$ python3 -q
>>> import numpy as np
>>> np.set_printoptions(precision=2, suppress=True, linewidth=120)
>>> other = np.array([[-1, 1], [2, 2], [1, 2]])
>>> K = np.kron(np.eye(3, dtype=int), other)
>>> print(K)
[[-1  1  0  0  0  0]
 [ 2  2  0  0  0  0]
 [ 1  2  0  0  0  0]
 [ 0  0 -1  1  0  0]
 [ 0  0  2  2  0  0]
 [ 0  0  1  2  0  0]
 [ 0  0  0  0 -1  1]
 [ 0  0  0  0  2  2]
 [ 0  0  0  0  1  2]]
>>> other = K / np.linalg.norm(K, axis=1, keepdims=True)
>>> G = other @ other.T
>>> print(np.argwhere(np.triu(np.abs(G) > 0.95, 1)))
[]
>>> print(G.round(2) + 0)
[[1.   0.   0.32 0.   0.   0.   0.   0.   0.  ]
 [0.   1.   0.95 0.   0.   0.   0.   0.   0.  ]
 [0.32 0.95 1.   0.   0.   0.   0.   0.   0.  ]
 [0.   0.   0.   1.   0.   0.32 0.   0.   0.  ]
 [0.   0.   0.   0.   1.   0.95 0.   0.   0.  ]
 [0.   0.   0.   0.32 0.95 1.   0.   0.   0.  ]
 [0.   0.   0.   0.   0.   0.   1.   0.   0.32]
 [0.   0.   0.   0.   0.   0.   0.   1.   0.95]
 [0.   0.   0.   0.   0.   0.   0.32 0.95 1.  ]]
>>> print(G[4].round(2) + 0)
[0.   0.   0.   0.   1.   0.95 0.   0.   0.  ]
>>> arr = np.load("m.npy")
>>> print(arr)
[[ 2  0  0  0  0  0 -1]
 [ 0  0  0 -2  0  0 -1]
 [-2  1 -2  0  0 -2 -1]
 [ 0  2  0  0  1  0  0]]
>>> # column 5 repeats column 2
>>> u, g = arr[2], arr[1]
>>> print(u @ u)
14
>>> pr = (u @ g) / (u @ u) * u
>>> print(pr)
[-0.14  0.07 -0.14  0.    0.   -0.14 -0.07]
>>> print(np.linalg.matrix_rank(np.outer(u, g)))
1
>>> print(np.round((g - pr) @ u, 2))
0.0
>>> print(np.linalg.svd(arr, compute_uv=False))
[3.91 2.43 2.19 1.74]
>>> print(arr.sum(axis=1))
[ 1 -3 -6  3]
>>> print(arr.mean(axis=0))
[ 0.    0.75 -0.5  -0.5   0.25 -0.5  -0.75]
>>> print(arr - arr[0])
[[ 0  0  0  0  0  0  0]
 [-2  0  0 -2  0  0  0]
 [-4  1 -2  0  0 -2  0]
 [-2  2  0  0  1  0  1]]
>>> print(arr.sum(axis=0))
[ 0  3 -2 -2  1 -2 -3]
>>> print(np.count_nonzero(arr))
11
>>> print(np.unravel_index(np.abs(arr).argmax(), arr.shape))
(np.int64(0), np.int64(0))
>>> other = np.array([[0, 0], [2, -2], [2, 1], [0, 2], [0, -2], [1, -2], [-2, 0]])
>>> print(np.einsum("ik,kj->ij", arr, other))
[[ 2  0]
 [ 2 -4]
 [-2  0]
 [ 4 -6]]
>>> other @ arr
Traceback (most recent call last):
  File "<python-input-28>", line 1, in <module>
    other @ arr
    ~~~~~~^~~~~
ValueError: matmul: Input operand 1 has a mismatch in its core dimension 0, with gufunc signature (n?,k),(k,m?)->(n?,m?) (size 4 is different from 2)
>>> print(np.einsum("ij,ij->i", arr, arr))
[ 5  5 14  5]
>>> print(arr @ other)
[[ 2  0]
 [ 2 -4]
 [-2  0]
 [ 4 -6]]
>>> vec = np.array([3, 3, -2, 1, 2, 2])
>>> h = np.maximum(K @ vec, 0)
>>> print(np.tanh(K @ vec))
[ 0.    1.    1.    1.   -0.96  0.    0.    1.    1.  ]
>>> print(np.maximum(K @ vec, 0) - np.maximum(-K @ vec, 0))
[ 0 12  9  3 -2  0  0  8  6]
>>> print(K.T @ h)
[33 42 -3  3 22 28]
>>> print(h)
[ 0 12  9  3  0  0  0  8  6]
>>> print(np.flatnonzero(h > 1e-9))
[1 2 3 7 8]
>>> F = np.loadtxt("data.csv", delimiter=",")
>>> print(F)
[[0.2  0.2  0.   0.   0.   0.2  0.   0.2  0.   0.2 ]
 [0.14 0.14 0.   0.14 0.   0.14 0.14 0.14 0.14 0.  ]
 [0.2  0.   0.2  0.   0.2  0.   0.   0.2  0.2  0.  ]
 [0.17 0.17 0.17 0.17 0.   0.17 0.   0.   0.   0.17]
 [0.   0.   0.   0.   0.33 0.   0.   0.33 0.   0.33]
 [0.2  0.   0.   0.2  0.   0.2  0.   0.   0.2  0.2 ]
 [0.14 0.14 0.   0.   0.   0.14 0.29 0.14 0.14 0.  ]
 [0.   0.   0.   0.   0.25 0.25 0.25 0.25 0.   0.  ]
 [0.   0.   0.   0.2  0.   0.2  0.2  0.   0.2  0.2 ]
 [0.2  0.   0.   0.   0.   0.2  0.2  0.2  0.   0.2 ]]
>>> other = F / np.linalg.norm(F, axis=1, keepdims=True)
>>> G = other @ other.T
>>> print(np.linalg.norm(other, axis=1))
[1. 1. 1. 1. 1. 1. 1. 1. 1. 1.]
>>> print(np.argwhere(np.triu(np.abs(G) > 0.95, 1)))
[]
>>> print(F.sum(axis=1))
[1. 1. 1. 1. 1. 1. 1. 1. 1. 1.]
>>> print(np.sort(np.abs(np.linalg.eigvals(F)))[::-1])
[1.   0.47 0.3  0.27 0.23 0.23 0.16 0.15 0.14 0.14]
>>> print(np.linalg.matrix_power(F, 100))
[[0.13 0.07 0.02 0.07 0.06 0.18 0.12 0.14 0.08 0.14]
 [0.13 0.07 0.02 0.07 0.06 0.18 0.12 0.14 0.08 0.14]
 [0.13 0.07 0.02 0.07 0.06 0.18 0.12 0.14 0.08 0.14]
 [0.13 0.07 0.02 0.07 0.06 0.18 0.12 0.14 0.08 0.14]
 [0.13 0.07 0.02 0.07 0.06 0.18 0.12 0.14 0.08 0.14]
 [0.13 0.07 0.02 0.07 0.06 0.18 0.12 0.14 0.08 0.14]
 [0.13 0.07 0.02 0.07 0.06 0.18 0.12 0.14 0.08 0.14]
 [0.13 0.07 0.02 0.07 0.06 0.18 0.12 0.14 0.08 0.14]
 [0.13 0.07 0.02 0.07 0.06 0.18 0.12 0.14 0.08 0.14]
 [0.13 0.07 0.02 0.07 0.06 0.18 0.12 0.14 0.08 0.14]]
>>> print(np.linalg.matrix_power(F, 2))
[[0.15 0.07 0.   0.07 0.05 0.2  0.12 0.16 0.07 0.12]
 [0.12 0.09 0.02 0.1  0.04 0.19 0.13 0.11 0.1  0.11]
 [0.08 0.04 0.04 0.04 0.16 0.13 0.09 0.2  0.08 0.15]
 [0.18 0.08 0.06 0.08 0.03 0.15 0.06 0.12 0.09 0.13]
 [0.07 0.   0.   0.   0.19 0.15 0.15 0.26 0.   0.18]
 [0.15 0.07 0.03 0.11 0.   0.19 0.08 0.08 0.08 0.19]
 [0.12 0.09 0.   0.08 0.04 0.18 0.17 0.13 0.12 0.09]
 [0.09 0.04 0.   0.05 0.15 0.15 0.13 0.18 0.09 0.13]
 [0.14 0.06 0.03 0.11 0.   0.18 0.14 0.07 0.11 0.15]
 [0.15 0.07 0.   0.04 0.05 0.2  0.15 0.16 0.07 0.12]]
>>> pr = np.eye(10)[7]
>>> for _ in range(5):
...     pr = pr @ F
...     print(pr.round(2))
... 
[0.   0.   0.   0.   0.25 0.25 0.25 0.25 0.   0.  ]
[0.09 0.04 0.   0.05 0.15 0.15 0.13 0.18 0.09 0.13]
[0.11 0.05 0.01 0.06 0.09 0.17 0.13 0.16 0.07 0.15]
[0.12 0.06 0.01 0.07 0.07 0.18 0.13 0.15 0.08 0.14]
[0.13 0.06 0.01 0.07 0.06 0.18 0.13 0.14 0.08 0.14]
>>> vec = np.array([1, 0, 2, 0, 2, 0, 0, -2, 1, -2])
>>> h = np.maximum(F @ vec, 0)
>>> print(np.flatnonzero(h > 1e-9))
[2 3]
>>> print(F.T @ h)
[0.19 0.03 0.19 0.03 0.16 0.03 0.   0.16 0.16 0.03]
>>> print(np.maximum(F @ vec, 0) - np.maximum(-F @ vec, 0))
[-0.6   0.    0.8   0.17 -0.67  0.    0.    0.   -0.2  -0.6 ]
>>> print(h)
[0.   0.   0.8  0.17 0.   0.   0.   0.   0.   0.  ]
>>> vec = np.array([-7, 1, -1, -7, 2, 4, -8, -9, -3, -6])
>>> print(F @ (2 * vec))
[ -6.8   -8.29  -7.2   -5.33  -8.67  -7.6   -8.57  -5.5   -8.   -10.4 ]
>>> print((F @ vec).argmax())
3
>>> print(np.linalg.norm(F @ vec) <= np.linalg.norm(F, 2) * np.linalg.norm(vec) + 1e-9)
True
>>> print(np.sign((F @ vec).round(6)))
[-1. -1. -1. -1. -1. -1. -1. -1. -1. -1.]
>>> feats = np.load("x.npy")
>>> print(feats)
[[ 2  2  0  0  0  2  0  0  1  2]
 [ 1  0  1  0  5  1  1  2  1  2]
 [ 0  1  2  1  0  1  0  2  2  2]
 [ 2  2  1  2  0  0  0  2  1  2]
 [ 0  1  2  0 10  1  2  0  0  0]
 [ 2  1  2  2 10  2  2  2  2  2]
 [ 0  0  0  0 10  1  2  2  0  0]
 [ 2  0  0  1 10  2  2  0  0  0]
 [ 2  1  0  1  5  1  1  1  2  2]
 [ 2  2  1  0  5  1  1  1  1  1]
 [ 0  2  2  2 10  0  2  0  1  0]
 [ 1  2  0  1 10  0  2  2  0  0]]
>>> # column 4 is much longer than the rest
>>> print(feats[8] @ feats[4])
54
>>> print(round(np.linalg.norm(feats, "nuc"), 2))
51.61
>>> print(round(float(np.linalg.norm(feats, 2)), 2))
27.59
>>> print(np.linalg.norm(feats, axis=1))
[ 4.12  6.16  4.36  4.69 10.49 11.53 10.44 10.63  6.48  6.24 10.82 10.68]
>>> r = np.linalg.matrix_rank(feats)
>>> print(r)
9
>>> N = np.linalg.svd(feats)[2][r:].T
>>> print(np.round(N[:, 0] / N[np.abs(N[:, 0]).round(6).argmax(), 0], 2) + 0)
[ 0.   0.   0.   0.  -0.2  0.   1.   0.   0.   0. ]
>>> print(np.allclose(feats @ N, 0))
True
>>> print(np.linalg.matrix_rank(feats.T @ feats), np.linalg.matrix_rank(feats @ feats.T))
9 9
>>> print([int(np.linalg.matrix_rank(feats[:, :j + 1])) for j in range(10)])
[1, 2, 3, 4, 5, 6, 6, 7, 8, 9]
>>> print(np.round(N @ N.T, 2) + 0)
[[ 0.    0.    0.    0.    0.    0.    0.    0.    0.    0.  ]
 [ 0.    0.    0.    0.    0.    0.    0.    0.    0.    0.  ]
 [ 0.    0.    0.    0.    0.    0.    0.    0.    0.    0.  ]
 [ 0.    0.    0.    0.    0.    0.    0.    0.    0.    0.  ]
 [ 0.    0.    0.    0.    0.04  0.   -0.19  0.    0.    0.  ]
 [ 0.    0.    0.    0.    0.    0.    0.    0.    0.    0.  ]
 [ 0.    0.    0.    0.   -0.19  0.    0.96  0.    0.    0.  ]
 [ 0.    0.    0.    0.    0.    0.    0.    0.    0.    0.  ]
 [ 0.    0.    0.    0.    0.    0.    0.    0.    0.    0.  ]
 [ 0.    0.    0.    0.    0.    0.    0.    0.    0.    0.  ]]
>>> print(np.linalg.matrix_rank(feats, rtol=0.1))
5
>>> X = np.loadtxt("out1.csv", delimiter=",")
>>> print(X)
[[0.33 0.17 0.   0.   0.   0.   0.17 0.17 0.   0.17 0.  ]
 [0.2  0.2  0.   0.   0.2  0.   0.   0.   0.2  0.2  0.  ]
 [0.2  0.   0.2  0.2  0.   0.2  0.2  0.   0.   0.   0.  ]
 [0.5  0.   0.   0.5  0.   0.   0.   0.   0.   0.   0.  ]
 [0.   0.2  0.   0.   0.4  0.2  0.   0.   0.2  0.   0.  ]
 [0.   0.   0.33 0.   0.   0.33 0.   0.   0.   0.33 0.  ]
 [0.   0.   0.33 0.   0.   0.   0.33 0.   0.33 0.   0.  ]
 [0.   0.   0.   0.   0.25 0.   0.   0.25 0.   0.25 0.25]
 [0.   0.   0.   0.   0.   0.   0.   0.   1.   0.   0.  ]
 [0.   0.   0.   0.   0.2  0.   0.   0.2  0.2  0.2  0.2 ]
 [0.   0.   0.   0.33 0.   0.   0.33 0.   0.   0.   0.33]]
>>> left, sigma, VT = np.linalg.svd(X)
>>> print(np.argmax(sigma[:-1] / (sigma[1:] + 1e-6)) + 1)
10
>>> other = left[:, :10] @ np.diag(sigma[:10]) @ VT[:10]
>>> print(other.round(2) + 0)
[[0.33 0.17 0.   0.   0.   0.   0.17 0.17 0.   0.17 0.  ]
 [0.2  0.2  0.   0.   0.2  0.   0.   0.   0.2  0.2  0.  ]
 [0.2  0.   0.2  0.2  0.   0.2  0.2  0.   0.   0.   0.  ]
 [0.5  0.   0.   0.5  0.   0.   0.   0.   0.   0.   0.  ]
 [0.   0.2  0.   0.   0.4  0.2  0.   0.   0.2  0.   0.  ]
 [0.   0.   0.33 0.   0.   0.33 0.   0.   0.   0.33 0.  ]
 [0.   0.   0.33 0.   0.   0.   0.33 0.   0.33 0.   0.  ]
 [0.   0.   0.   0.   0.25 0.   0.   0.25 0.   0.25 0.25]
 [0.   0.   0.   0.   0.   0.   0.   0.   1.   0.   0.  ]
 [0.   0.   0.   0.   0.2  0.   0.   0.2  0.2  0.2  0.2 ]
 [0.   0.   0.   0.33 0.   0.   0.33 0.   0.   0.   0.33]]
>>> print(np.linalg.matrix_rank(other))
10
>>> print(round(np.linalg.norm(X - other, 2), 2), np.round(sigma[10], 2))
0.0 0.0
